$ ipython --no-banner

In [1]: import numpy as np

In [2]: import numpy.linalg as la

In [3]: np.set_printoptions(suppress=True, linewidth=140)

In [4]: M = np.loadtxt("sample7.csv", delimiter=",")

In [5]: print(M)
[[ -1.4   0.3  -0.5  -0.5  -0.9]
 [ -1.4   1.   -0.2   0.4  -1. ]
 [  0.6  -0.5   0.5   0.5   0.1]
 [  0.2  -1.2   0.1  -0.9   0.2]
 [  0.6  -2.6  -0.4   0.1  -0.9]
 [ 15.   -2.   -7.   16.  -11. ]
 [ -0.4  -0.7   0.    0.1  -0.7]
 [  1.5   1.1  -1.3  -0.5  -0.3]
 [  0.4   1.8   0.1  -0.7   0.3]
 [ -1.3  -0.1  -0.3   1.1   0.4]
 [  0.9   0.    0.2  -1.4  -0.4]
 [  2.    1.8   0.9   1.2  -0.8]
 [  0.3   0.1  -0.7  -0.9   0.7]
 [ -0.8   0.4  -0.5   0.4   0.2]
 [ -0.9  -0.8   0.6  -1.    0.8]
 [ -0.4  -0.8   0.2   2.8   0.5]
 [ -1.3   1.1   1.6  -0.5   0.5]
 [  1.1   0.6  -0.1  -0.1  -1.6]
 [ -0.8  -0.3   1.4   0.4  -0.4]
 [ -0.4  -0.8   0.4  -0.8  -1.6]
 [  0.2   2.4  -0.6   1.    0.1]
 [  0.3  -0.2   1.3  -0.6   0.6]
 [ -0.3  -1.    0.6  -0.4  -1.5]
 [  1.    0.1   2.6   0.6   0.1]
 [ -0.1   0.   -0.1  -0.5  -1.8]
 [ -0.3  -1.2  -0.4   0.   -1.3]
 [  1.2   0.8  -0.1   0.5   0.1]
 [ -1.    0.    0.7   0.3   0. ]
 [ -0.5   0.6  -0.5   0.3   0.6]]

In [6]: # row 5 dominates

In [7]: d = la.norm(M[:, None] - M[None], axis=-1)

In [8]: print(np.flatnonzero(d[21] < d.mean() / 2))
[ 2  3 10 12 14 18 21 23 27]

In [9]: print(d[:5, :5].round(2))
[[0.   1.18 2.76 2.56 3.57]
 [1.18 0.   2.82 3.26 4.14]
 [2.76 2.82 0.   1.67 2.53]
 [2.56 3.26 1.67 0.   2.14]
 [3.57 4.14 2.53 2.14 0.  ]]

In [10]: print(np.unravel_index(d.round(6).argmax(), d.shape))
(np.int64(5), np.int64(16))

In [11]: print(d[21].round(6).argsort(kind="stable")[:4])
[21  2 14  3]

In [12]: print(d.shape)
(29, 29)

In [13]: Z = M[[28, 16]].astype(float)

In [14]: for _ in range(3):
    ...:     idx = la.norm(M[:, None] - Z, axis=-1).argmin(axis=1)
    ...:     Z = np.array([M[idx == j].mean(axis=0) for j in range(2)])
    ...: 

In [15]: print(idx)
[1 1 0 1 0 0 0 0 1 1 1 0 1 1 1 0 1 0 1 1 0 1 0 1 0 0 0 1 1]

In [16]: print(np.round(Z[1] - Z[0], 2))
[-2.01  0.29  0.99 -1.83  1.48]

In [17]: print(np.bincount(idx))
[13 16]

In [18]: print(Z.round(2))
[[ 1.59 -0.16 -0.6   1.59 -1.47]
 [-0.42  0.13  0.39 -0.24  0.01]]

In [19]: idx = M[:, 0] > np.median(M[:, 0])

In [20]: f = M[idx].mean(axis=0) - M[~idx].mean(axis=0)

In [21]: print(idx.astype(int))
[0 0 1 1 1 1 0 1 1 0 1 1 1 0 0 0 0 1 0 0 1 1 0 1 0 0 1 0 0]

In [22]: print(np.argsort(-np.abs(f).round(6), kind="stable"))
[0 3 2 4 1]

In [23]: proj = M @ la.solve(M.T @ M, M.T)

In [24]: print(np.round(la.eigvalsh(proj), 2) + 0)
[0. 0. 0. 0. 0. 0. 0. 0. 0. 0. 0. 0. 0. 0. 0. 0. 0. 0. 0. 0. 0. 0. 0. 0. 1. 1. 1. 1. 1.]

In [25]: Y = np.array([[3, 0, 0, 2, 0, 3, 3],
    ...:     [2, 0, 2, 1, 3, 1, 3],
    ...:     [0, 0, 1, 1, 2, 0, 2],
    ...:     [3, 0, 1, 3, 2, 3, 0],
    ...:     [1, 2, 0, 2, 3, 3, 2],
    ...:     [1, 0, 0, 1, 1, 1, 2],
    ...:     [2, 2, 3, 2, 2, 2, 3]])

In [26]: X = np.triu(Y, 1)

In [27]: print(X)
[[0 0 0 2 0 3 3]
 [0 0 2 1 3 1 3]
 [0 0 0 1 2 0 2]
 [0 0 0 0 2 3 0]
 [0 0 0 0 0 3 2]
 [0 0 0 0 0 0 2]
 [0 0 0 0 0 0 0]]

In [28]: # column 1 repeats column 0

In [29]: print(round(float(la.norm(X, 2) / la.norm(X)), 2))
0.83

In [30]: print(np.argsort(-la.norm(X, axis=0).round(6), kind="stable")[:3])
[6 5 4]

In [31]: print(la.cond(X) > 100)
True

In [32]: C2 = np.cov(M, rowvar=False)

In [33]: print(np.argsort(-M.std(axis=0).round(6), kind="stable"))
[3 0 4 2 1]

In [34]: U, s, vt = la.svd(X)

In [35]: vecs = vt[:(s > 1e-8).sum()]

In [36]: rng = np.random.default_rng(712398)

In [37]: x0 = X[1] + 5 * X[4] + rng.integers(2) * np.eye(7)[2]

In [38]: print(x0)
[ 0.  0.  2.  1.  3. 16. 13.]

In [39]: print(np.round(np.diag(vecs.T @ vecs), 2) + 0)
[0. 0. 1. 1. 1. 1. 1.]

In [40]: print(np.round(la.norm(x0 - vecs.T @ vecs @ x0), 2))
0.0

In [41]: print(np.prod(np.diag(X)), round(la.det(X), 2))
0 0.0

In [42]: print(X @ X)
[[ 0  0  0  0  4  6  6]
 [ 0  0  0  2  6 12 12]
 [ 0  0  0  0  2  9  4]
 [ 0  0  0  0  0  6 10]
 [ 0  0  0  0  0  0  6]
 [ 0  0  0  0  0  0  0]
 [ 0  0  0  0  0  0  0]]

In [43]: print(la.matrix_rank(X - X[0, 0] * np.eye(7)))
5

In [44]: print(np.round(np.sort(la.eigvals(X)), 2))
[0. 0. 0. 0. 0. 0. 0.]

In [45]: print([int(la.matrix_rank(la.matrix_power(X, p))) for p in range(1, 8)])
[5, 4, 3, 2, 1, 0, 0]

In [46]: blk = np.stack([X, 2 * X, X[::-1]])

In [47]: print((blk @ X.T).shape)
(3, 7, 7)

In [48]: print(blk.sum(axis=0))
[[ 0  0  0  6  0  9  9]
 [ 0  0  6  3  9  3 11]
 [ 0  0  0  3  6  3  8]
 [ 0  0  0  0  8 12  0]
 [ 0  0  0  1  2  9  8]
 [ 0  0  2  1  3  1  9]
 [ 0  0  0  2  0  3  3]]

In [49]: print(np.round(la.det(blk), 2))
[0. 0. 0.]

In [50]: m1 = np.load("data.npy")

In [51]: print(m1)
[[14  2 -4  2]
 [-6 13 -1 -6]
 [-3 -2 14  4]
 [ 4  1  3  3]]

In [52]: x0 = np.array([1, 1, -3, 3])

In [53]: target = m1 @ x0

In [54]: c, lr = np.zeros(4), 1 / la.norm(m1, 2) ** 2

In [55]: for i in range(8):
    ...:     c -= lr * m1.T @ (m1 @ c - target)
    ...:     if i % 2 == 0: print(i, round(la.norm(m1 @ c - target), 2))
    ...: 
0 3.99
2 3.62
4 3.58
6 3.55

In [56]: print(c.round(2) + 0)
[ 1.93  0.14 -1.98  0.  ]

In [57]: print(round(la.cond(m1), 2))
17.36

In [58]: q, r_ = la.qr(m1)

In [59]: print(np.round(np.abs(np.diag(r_)), 2))
[16.03 13.11 13.31  1.18]

In [60]: print(np.round(q.T @ q, 2) + 0)
[[1. 0. 0. 0.]
 [0. 1. 0. 0.]
 [0. 0. 1. 0.]
 [0. 0. 0. 1.]]

In [61]: print(np.trace(q @ q.T))
4.0

In [62]: x0 = np.array([-2, 4, 3, 2])

In [63]: target = m1 @ x0

In [64]: print(target)
[-28  49  48  11]

In [65]: print(np.round(la.solve(m1.T, m1[1]), 2) + 0)
[0. 1. 0. 0.]

In [66]: print(np.round(la.solve(m1, target), 2))
[-2.  4.  3.  2.]

In [67]: W0 = np.array([[-4, 4, -5, -8, 8, -5, -7],
    ...:     [6, -2, 7, -6, -4, -8, -5],
    ...:     [-5, 1, -6, 6, -3, -6, 9],
    ...:     [5, -8, 3, -8, -9, -5, 2],
    ...:     [7, 1, 6, -4, -8, 6, -4]])

In [68]: W0[:, 0] = 5 * W0[:, 2]

In [69]: print(W0)
[[-25   4  -5  -8   8  -5  -7]
 [ 35  -2   7  -6  -4  -8  -5]
 [-30   1  -6   6  -3  -6   9]
 [ 15  -8   3  -8  -9  -5   2]
 [ 30   1   6  -4  -8   6  -4]]

In [70]: # column 0 dominates

In [71]: Y = np.array([[-1, 3, -3],
    ...:     [0, 2, 2],
    ...:     [3, -3, 2],
    ...:     [1, 1, 3],
    ...:     [-3, 0, 1],
    ...:     [2, -1, -1],
    ...:     [-1, 3, 2]])

In [72]: print(Y.T @ W0.T)
[[ -25  -19    6    1   24]
 [ -76   67  -31   23   52]
 [  48 -119  119  -79 -110]]

In [73]: print(la.matrix_rank(W0 @ Y))
3

In [74]: print(np.einsum("ik,kj->ij", W0, Y))
[[ -25  -76   48]
 [ -19   67 -119]
 [   6  -31  119]
 [   1   23  -79]
 [  24   52 -110]]

In [75]: print(np.vstack([W0, Y.T]).shape)
(8, 7)

In [76]: print(np.einsum("ij,ij->i", W0, W0))
[ 868 1419 1099  472 1069]

In [77]: J = np.loadtxt("dump.csv", delimiter=",")

In [78]: print(J)
[[-2.33 -1.3   1.15  0.72 -0.17]
 [ 2.15 -0.54  0.83 -1.55 -0.99]
 [-0.33 -0.39  1.61 -2.32  0.88]
 [-0.3   2.93 -0.34 -0.02  0.46]
 [ 2.62  0.78 -0.14 -0.67 -1.04]
 [ 2.3   1.77  0.12 -0.74 -0.02]
 [ 0.78  0.31 -2.26 -0.28 -1.76]
 [-0.67 -2.1  -1.45  0.87  1.14]
 [-1.05 -0.76  0.09  1.82  2.  ]
 [ 1.51  1.29 -1.59  0.1   1.59]
 [ 1.27 -0.56  0.61 -2.25 -1.28]
 [-0.15  1.78  0.16  2.13  1.12]
 [ 0.63  0.13 -0.64 -0.88  2.72]
 [ 1.75  1.1  -2.    0.85  0.16]
 [ 1.73  0.73  2.01  0.9  -0.78]
 [-2.18 -1.37 -0.16  0.14  1.53]
 [-1.25  1.45  1.75 -1.5  -0.15]
 [ 0.16 -1.39  0.04 -0.25  2.64]
 [ 0.38 -0.07 -2.38  1.79 -0.01]
 [-2.01 -0.81 -1.76 -0.23  1.08]
 [-0.72  2.75 -0.59 -0.7   0.33]
 [ 1.07  2.07  0.55  0.97  1.53]]

In [79]: Xs = J - J.mean(axis=0)

In [80]: vecs = la.svd(Xs)[2][:2]

In [81]: Y = Xs - Xs @ vecs.T @ vecs

In [82]: print(np.round(np.cov(Xs @ vecs.T, rowvar=False), 2) + 0)
[[3.21 0.  ]
 [0.   2.18]]

In [83]: idx = J[:, 2] > np.median(J[:, 2])

In [84]: f = J[idx].mean(axis=0) - J[~idx].mean(axis=0)

In [85]: print(np.argsort(-np.abs(f).round(6), kind="stable"))
[2 3 1 0 4]

In [86]: print(f.round(2))
[ 0.16 -0.19  2.02 -0.28 -0.13]

In [87]: print(np.round(la.norm(J, axis=1), 2))
[3. 3. 3. 3. 3. 3. 3. 3. 3. 3. 3. 3. 3. 3. 3. 3. 3. 3. 3. 3. 3. 3.]

In [88]: print(la.norm(J, axis=1).argmax())
20

In [89]: print(np.round(la.norm(J, 2), 2))
8.24

In [90]: print(round(la.norm(J, "nuc"), 2))
30.73

In [91]: d = la.norm(J[:, None] - J[None], axis=-1)

In [92]: print((d + 1e9 * np.eye(22)).round(6).argmin(axis=1))
[15 10 16 20  5  4 13 19 15 13  1 21 17  9  4 19  2 12 13 15  3 11]

In [93]: print(d.mean(axis=1).argmax())
0

In [94]: print(np.flatnonzero(d[4] < d.mean() / 2))
[1 4 5]

In [95]: print(np.unravel_index(d.round(6).argmax(), d.shape))
(np.int64(14), np.int64(19))

In [96]: F = np.array([[0.89, -0.64, -0.62, -0.16, -0.47],
    ...:     [0.05, -1.0, -0.02, -0.36, -0.15],
    ...:     [0.41, -1.96, -0.26, -0.68, -0.43],
    ...:     [1.38, -3.03, -0.93, -0.99, -0.99],
    ...:     [-1.32, 2.22, 0.9, 0.7, 0.86],
    ...:     [-2.22, 2.67, 1.53, 0.79, 1.31],
    ...:     [-1.68, 3.18, 1.14, 1.02, 1.14],
    ...:     [1.14, 0.21, -0.81, 0.17, -0.47]])

In [97]: # looks like rank 2

In [98]: x0 = np.array([0, 3, 3, 2, -2])

In [99]: h1 = np.maximum(F @ x0, 0)

In [100]: print(h1.round(2))
[ 0.    0.    0.    0.    9.04 11.56 12.72  0.  ]

In [101]: print(np.round(np.tanh(F @ x0), 2))
[-1.   -1.   -1.   -1.    1.    1.    1.   -0.48]
